>>> import numpy as np
>>> np.set_printoptions(precision=2, suppress=True, linewidth=120)
>>> def rd(a):
...     return np.round(a, 2) + 0
... 
>>> F = np.array([[-0.3, -0.5, -0.7, -1.2], [-1.4, -2.0, 2.4, 0.9]])
>>> rng = np.random.default_rng(40)
>>> F[0] = F[1] + 0.05 * rng.normal(size=4)
>>> print(rd(F))
[[-1.46 -2.05  2.36  0.94]
 [-1.4  -2.    2.4   0.9 ]]
>>> print(rd(np.linalg.norm(F, 2) / np.linalg.norm(F)))
1.0
>>> print([round(float(x), 2) for x in np.linalg.svd(F, compute_uv=False)[:3]])
[5.03, 0.06]
>>> data = np.tanh(np.array([[0.6],
...     [2.9],
...     [-0.4],
...     [0.3],
...     [0.3],
...     [-1.0],
...     [0.2],
...     [1.4],
...     [-0.7],
...     [0.4],
...     [0.3],
...     [-0.9],
...     [-1.4],
...     [-0.5],
...     [1.2],
...     [0.6],
...     [2.2],
...     [-0.4],
...     [-0.3]]) @ np.array([[-0.5, 0.4, 0.9]]))
>>> print(rd(data))
[[-0.29  0.24  0.49]
 [-0.9   0.82  0.99]
 [ 0.2  -0.16 -0.35]
 [-0.15  0.12  0.26]
 [-0.15  0.12  0.26]
 [ 0.46 -0.38 -0.72]
 [-0.1   0.08  0.18]
 [-0.6   0.51  0.85]
 [ 0.34 -0.27 -0.56]
 [-0.2   0.16  0.35]
 [-0.15  0.12  0.26]
 [ 0.42 -0.35 -0.67]
 [ 0.6  -0.51 -0.85]
 [ 0.24 -0.2  -0.42]
 [-0.54  0.45  0.79]
 [-0.29  0.24  0.49]
 [-0.8   0.71  0.96]
 [ 0.2  -0.16 -0.35]
 [ 0.15 -0.12 -0.26]]
>>> u, r1 = data[15], data[1]
>>> print(rd(u @ r1))
0.94
>>> print(rd(u @ u))
0.38
>>> pr = (u @ r1) / (u @ u) * u
>>> print(rd((r1 - pr) @ u))
0.0
>>> print(rd(np.linalg.norm(u + r1) ** 2 + np.linalg.norm(u - r1) ** 2))
5.68
>>> print(rd(r1 - pr))
[-0.18  0.24 -0.22]
>>> print(rd(np.outer(u, r1)))
[[ 0.26 -0.24 -0.29]
 [-0.21  0.19  0.23]
 [-0.44  0.4   0.49]]
>>> m1 = np.load("a.npy")
>>> print(m1)
[[-1 -3 -2]
 [-5  4  1]
 [-3 -1  1]]
>>> u, r1 = m1[2], m1[0]
>>> print(u @ r1)
4
>>> pr = (u @ r1) / (u @ u) * u
>>> print(rd(np.linalg.norm(u + r1) ** 2 + np.linalg.norm(u - r1) ** 2))
50.0
>>> other = F + rng.integers(-2, 3, (2, 1)) @ rng.integers(-2, 3, (1, 4))
>>> print(rd(other))
[[-1.46 -2.05  2.36  0.94]
 [-3.4   0.    3.4   0.9 ]]
>>> print(rd(np.linalg.svd(other - F, compute_uv=False)))
[3. 0.]
>>> print(other - F)
[[ 0.  0.  0.  0.]
 [-2.  2.  1.  0.]]
>>> print(np.linalg.matrix_rank(other - F, tol=1e-8))
1
>>> feats = np.loadtxt("block12.csv", delimiter=",")
>>> print(feats)
[[ 0. -1.  0.  0.  0.]
 [-1.  0. -1.  0.  0.]
 [ 0. -1.  4. -1.  0.]
 [ 0.  0. -1. -1. -1.]
 [ 0.  0.  0. -1. -3.]]
>>> evals, evecs = np.linalg.eigh(feats)
>>> x = np.array([0, -3, 0, 1, -2])
>>> print(rd(evecs * np.abs(evals) @ evecs.T))
[[ 0.97  0.07  0.21  0.06 -0.02]
 [ 0.07  1.19 -0.73  0.24 -0.02]
 [ 0.21 -0.73  4.13 -0.56  0.21]
 [ 0.06  0.24 -0.56  1.31  0.96]
 [-0.02 -0.02  0.21  0.96  3.01]]
>>> print(rd(np.linalg.eigvalsh(feats[1:, 1:])))
[-3.44 -0.82 -0.16  4.42]
>>> print(x @ feats @ x)
-9.0
>>> O, evecs = np.linalg.qr(feats[:, :1])[0], np.linalg.qr(feats[:, 1:])[0]
>>> sigma = np.linalg.svd(O.T @ evecs, compute_uv=False)
>>> print(rd(np.linalg.norm(O @ O.T - evecs @ evecs.T, 2)))
1.0
>>> print(rd(np.degrees(np.arccos(sigma.clip(0, 1)))))
[68.91]
>>> print((sigma > 0.9).sum())
0
>>> evals, evecs = np.linalg.eigh(feats)
>>> print(np.unique(evals.round(6) + 0, return_counts=True)[1])
[1 1 1 1 1]
>>> print(rd(evecs.T @ feats @ evecs))
[[-3.44  0.    0.    0.    0.  ]
 [ 0.   -1.14  0.    0.    0.  ]
 [ 0.    0.   -0.72  0.    0.  ]
 [ 0.    0.    0.    0.88  0.  ]
 [ 0.    0.    0.    0.    4.43]]
>>> print(np.abs(evecs[:, -1]).round(6).argmax())
2
>>> print(rd(np.linalg.eigvalsh(feats @ feats)))
[ 0.52  0.77  1.31 11.8  19.6 ]
>>> print(rd(evecs @ np.diag(evals) @ evecs.T))
[[ 0. -1.  0.  0.  0.]
 [-1.  0. -1.  0.  0.]
 [ 0. -1.  4. -1.  0.]
 [ 0.  0. -1. -1. -1.]
 [ 0.  0.  0. -1. -3.]]
>>> print(evals.sum(), np.trace(feats))
0.0 0.0
>>> print(rd(np.linalg.eigvalsh(feats + 5 * np.eye(5))))
[1.56 3.86 4.28 5.88 9.43]
>>> print(np.all(np.linalg.eigvalsh(feats) > 0))
False
>>> print([round(float(np.linalg.det(feats[:i, :i])), 2) + 0 for i in range(1, 6)])
[0.0, -1.0, -4.0, 5.0, -11.0]
>>> print(rd(np.linalg.eigvalsh(feats).min()))
-3.44
>>> other = np.array([[1, 2], [0, -1]])
>>> Z = np.kron(other, m1)
>>> print(Z)
[[ -1  -3  -2  -2  -6  -4]
 [ -5   4   1 -10   8   2]
 [ -3  -1   1  -6  -2   2]
 [  0   0   0   1   3   2]
 [  0   0   0   5  -4  -1]
 [  0   0   0   3   1  -1]]
>>> print(np.linalg.matrix_rank(Z))
6
>>> W0 = np.load("x.npy")
>>> print(W0)
[[-0.8 -0.6]
 [-0.6  0.8]]
>>> evals, evecs = np.linalg.eigh(W0)
>>> print(rd(np.linalg.eigvalsh(W0 @ W0)))
[1. 1.]
>>> print(rd(evecs @ np.diag(evals) @ evecs.T))
[[-0.8 -0.6]
 [-0.6  0.8]]
>>> print((evals > 1e-8).sum(), (evals < -1e-8).sum())
1 1
>>> print(rd(evecs.T @ evecs))
[[1. 0.]
 [0. 1.]]
>>> x = np.array([1, 0])
>>> print(rd(np.abs(np.linalg.eigvals(W0))))
[1. 1.]
>>> print([p for p in range(1, 25) if np.allclose(np.linalg.matrix_power(W0, p), np.eye(2))])
[2, 4, 6, 8, 10, 12, 14, 16, 18, 20, 22, 24]
>>> print(rd(np.linalg.norm(x)), rd(np.linalg.norm(W0 @ x)))
1.0 1.0
>>> print(rd(np.sort(np.abs(np.degrees(np.angle(np.linalg.eigvals(W0)))))))
[  0. 180.]
